$ python3 -q
>>> import numpy as np
>>> from numpy import linalg as LA
>>> np.set_printoptions(precision=3, suppress=True, linewidth=200)
>>> F = np.load("sample11.npy")
>>> print(F)
[[-0.117  0.531  0.198  0.233  0.276 -0.018 -0.731]
 [-0.352  0.009  0.359 -0.483  0.628  0.252  0.237]
 [-0.411  0.101 -0.445  0.466  0.403 -0.367  0.329]
 [-0.059  0.71   0.334  0.002 -0.368 -0.115  0.481]
 [-0.587 -0.397  0.496  0.388 -0.309  0.051 -0.055]
 [ 0.587 -0.144  0.472  0.471  0.369 -0.07   0.22 ]
 [ 0.     0.155 -0.231  0.351 -0.007  0.883  0.137]]
>>> t3 = np.stack([F, 4 * F, F[::-1]])
>>> print(LA.matrix_rank(t3))
[7 7 7]
>>> print(np.einsum("bij,cij->bc", t3, t3))
[[  7.  28.   1.]
 [ 28. 112.   4.]
 [  1.   4.   7.]]
>>> arr = np.array([[8.0, 9.0], [9.0, 8.0]])
>>> vec = np.array([2, 1])
>>> rhs = arr @ vec
>>> print(rhs)
[25. 26.]
>>> print(LA.solve(arr, rhs + arr[:, 1]))
[2. 2.]
>>> print(LA.solve(arr, -2 * rhs))
[-4. -2.]
>>> print(np.round(LA.solve(arr, arr[:, 0]), 3) + 0)
[1. 0.]
>>> P = np.triu(np.array([[0, 1], [0, 1]]), 1) + np.eye(2)
>>> out = P @ arr @ LA.inv(P)
>>> print(LA.matrix_rank(out))
2
>>> print(np.trace(out), np.trace(arr))
16.0 16.0
>>> print(P @ arr - arr @ P)
[[ 9.  0.]
 [ 0. -9.]]
>>> print(out)
[[17.  0.]
 [ 9. -1.]]
>>> print(np.all(LA.eigvalsh(arr) > 0))
False
>>> print([round(float(LA.det(arr[:i, :i])), 2) + 0 for i in range(1, 3)])
[8.0, -17.0]
>>> try:
...     LA.cholesky(arr)
... except LA.LinAlgError as e:
...     print("failed:", e)
... 
failed: Matrix is not positive definite
>>> print(round(LA.eigvalsh(arr).min(), 3))
-1.0
>>> rng = np.random.default_rng(6402)
>>> A = (rng.random((7, 7)) < 0.3) + np.eye(7)
>>> A /= A.sum(axis=1, keepdims=True)
>>> print(A)
[[0.333 0.    0.    0.    0.    0.333 0.333]
 [0.    1.    0.    0.    0.    0.    0.   ]
 [0.5   0.    0.5   0.    0.    0.    0.   ]
 [0.333 0.    0.    0.333 0.    0.333 0.   ]
 [0.    0.25  0.    0.    0.5   0.25  0.   ]
 [0.25  0.    0.25  0.    0.    0.25  0.25 ]
 [0.    0.2   0.    0.2   0.    0.2   0.4  ]]
>>> # a transition matrix
>>> print(np.sort(np.abs(LA.eigvals(A)))[::-1])
[1.    0.946 0.5   0.312 0.312 0.245 0.245]
>>> print(A @ np.ones(7))
[1. 1. 1. 1. 1. 1. 1.]
>>> print(A.sum(axis=1))
[1. 1. 1. 1. 1. 1. 1.]
>>> p = np.eye(7)[2]
>>> for _ in range(3):
...     p = p @ A
...     print(p.round(3))
... 
[0.5 0.  0.5 0.  0.  0.  0. ]
[0.417 0.    0.25  0.    0.    0.167 0.167]
[0.306 0.033 0.167 0.033 0.    0.214 0.247]
>>> f = np.array([2, 7, 2, 0, 3, 1, 2])
>>> v = np.array([3, 3, 1, 2, 2, 0, 3, 2])
>>> data = f[:, None] + v[None, :]
>>> print(data)
[[ 5  5  3  4  4  2  5  4]
 [10 10  8  9  9  7 10  9]
 [ 5  5  3  4  4  2  5  4]
 [ 3  3  1  2  2  0  3  2]
 [ 6  6  4  5  5  3  6  5]
 [ 4  4  2  3  3  1  4  3]
 [ 5  5  3  4  4  2  5  4]]
>>> print(np.allclose(data[:-1].T @ LA.lstsq(data[:-1].T, data[-1])[0], data[-1]))
True
>>> vec = np.array([-5, -3, 5, 5, 1, -4, -1])
>>> rhs = A @ vec
>>> print(rhs)
[-3.333 -3.     0.    -1.333 -1.25  -1.25  -0.8  ]
>>> print(np.round(LA.solve(A, rhs + A[:, 6]), 3) + 0)
[-5. -3.  5.  5.  1. -4.  0.]
>>> print(LA.solve(A, rhs))
[-5. -3.  5.  5.  1. -4. -1.]
>>> J = np.load("x.npy")
>>> print(J)
[[0 1 0 0 0 1 0]
 [1 0 0 0 0 1 0]
 [0 0 0 1 0 0 1]
 [0 0 1 0 1 0 1]
 [0 0 0 1 0 0 1]
 [1 1 0 0 0 0 0]
 [0 0 1 1 1 0 0]]
>>> print(np.round(LA.eigvalsh(J).min(), 3))
-1.562
>>> print(np.trace(J @ J @ J) // 6)
3
>>> print(J @ J)
[[2 1 0 0 0 1 0]
 [1 2 0 0 0 1 0]
 [0 0 2 1 2 0 1]
 [0 0 1 3 1 0 2]
 [0 0 2 1 2 0 1]
 [1 1 0 0 0 2 0]
 [0 0 1 2 1 0 3]]
>>> Lm = np.diag(J.sum(axis=1)) - J
>>> print(round(LA.det(Lm[1:, 1:])))
0
>>> print(Lm @ np.ones(7))
[0. 0. 0. 0. 0. 0. 0.]
>>> print(np.allclose(J[:-1].T @ LA.lstsq(J[:-1].T, J[-1])[0], J[-1]))
False
>>> try:
...     LA.inv(J)
... except LA.LinAlgError as e:
...     print(repr(e))
... 
LinAlgError('Singular matrix')
>>> print(np.abs(np.diag(LA.qr(J)[1])) > 1e-9)
[ True  True  True  True False  True  True]
>>> print(LA.lstsq(J[:-1].T, J[-1])[2])
5
